$ ipython --no-banner

In [1]: import numpy as np

In [2]: import numpy.linalg as la

In [3]: np.set_printoptions(suppress=True, linewidth=140)

In [4]: tidy = lambda a: np.round(a, 1) + 0

In [5]: W0 = np.array([[-2, 0, 0, 0], [-2, 2, 0, 0], [2, 1, 0, 0], [-2, -3, -3, -3]])

In [6]: # columns 2 and 3 are equal

In [7]: print(np.prod(np.diag(W0)), tidy(la.det(W0)))
0 0.0

In [8]: print(W0 @ W0)
[[ 4  0  0  0]
 [ 0  4  0  0]
 [-6  2  0  0]
 [10  0  9  9]]

In [9]: U, s, Vh = la.svd(W0)

In [10]: vecs = Vh[:(s > 1e-8).sum()]

In [11]: rng = np.random.default_rng(9871)

In [12]: vec = W0[3] + 4 * W0[0] + rng.integers(2) * np.eye(4)[2]

In [13]: print(vec)
[-10.  -3.  -2.  -3.]

In [14]: print(la.matrix_rank(np.vstack([W0, vec])))
4

In [15]: print(np.allclose(vecs.T @ vecs @ vec, vec))
False

In [16]: print(tidy(la.norm(vec - vecs.T @ vecs @ vec)))
0.7

In [17]: print(tidy(vecs.T @ vecs))
[[1.  0.  0.  0. ]
 [0.  1.  0.  0. ]
 [0.  0.  0.5 0.5]
 [0.  0.  0.5 0.5]]

In [18]: print(tidy(la.norm(W0, 2) / la.norm(W0)))
0.8

In [19]: print(la.matrix_rank(W0, rtol=0.1))
3

In [20]: F = np.load("a.npy")

In [21]: print(F)
[[-3 -2 -1  0]
 [ 1  2  3  4]
 [ 5  6  7  8]
 [ 9 10 11 12]]

In [22]: print(np.einsum("ii->", F))
18

In [23]: print(np.einsum("ij,ji->", F, F))
484

In [24]: print(tidy(la.det(F.T)))
0.0

In [25]: print(tidy(la.det(F[::-1])))
0.0

In [26]: print(tidy(np.poly(F)))
[  1. -18. -80.   0.   0.]

In [27]: U, s, Vh = la.svd(F)

In [28]: vecs = Vh[:(s > 1e-8).sum()]

In [29]: vec = F[3] + -1 * F[1] + rng.integers(2) * np.eye(4)[3]

In [30]: print(vec)
[8. 8. 8. 8.]

In [31]: print(tidy(la.norm(vec - vecs.T @ vecs @ vec)))
0.0

In [32]: print(np.argsort(-la.norm(F, axis=0).round(6), kind="stable")[:3])
[3 2 1]

In [33]: print(la.matrix_rank(F, rtol=0.1))
2

In [34]: z = rng.permutation(4)

In [35]: print(z)
[0 1 2 3]

In [36]: Y = F[z][:, z]

In [37]: print(Y)
[[-3 -2 -1  0]
 [ 1  2  3  4]
 [ 5  6  7  8]
 [ 9 10 11 12]]

In [38]: print(np.trace(Y))
18

In [39]: A = np.loadtxt("layer1.csv", delimiter=",")

In [40]: print(A)
[[-5.5  4.5 -4.5]
 [-3.2  2.2 -2.2]
 [-5.5  4.5 -4.5]
 [-4.5  3.5 -3.5]
 [-4.3  3.3 -3.3]
 [-5.5  4.5 -4.5]
 [-4.9  3.9 -3.9]
 [-5.7  4.7 -4.7]
 [-5.1  4.1 -4.1]
 [-4.9  3.9 -3.9]
 [-5.1  4.1 -4.1]]

In [41]: # row 2 repeats row 0

In [42]: gram = np.cov(A, rowvar=False)

In [43]: print(tidy(gram))
[[ 0.5 -0.5  0.5]
 [-0.5  0.5 -0.5]
 [ 0.5 -0.5  0.5]]

In [44]: print(tidy(la.eigvalsh(gram)[::-1]))
[1.6 0.  0. ]

In [45]: print(tidy(np.polyfit(A[:, 2], A[:, 1], 1)))
[-1.  0.]

In [46]: print(tidy(np.corrcoef(A.T)))
[[ 1. -1.  1.]
 [-1.  1. -1.]
 [ 1. -1.  1.]]

In [47]: print(np.argsort(-A.std(axis=0).round(6), kind="stable"))
[0 1 2]

In [48]: print(tidy(A.std(axis=0)))
[0.7 0.7 0.7]
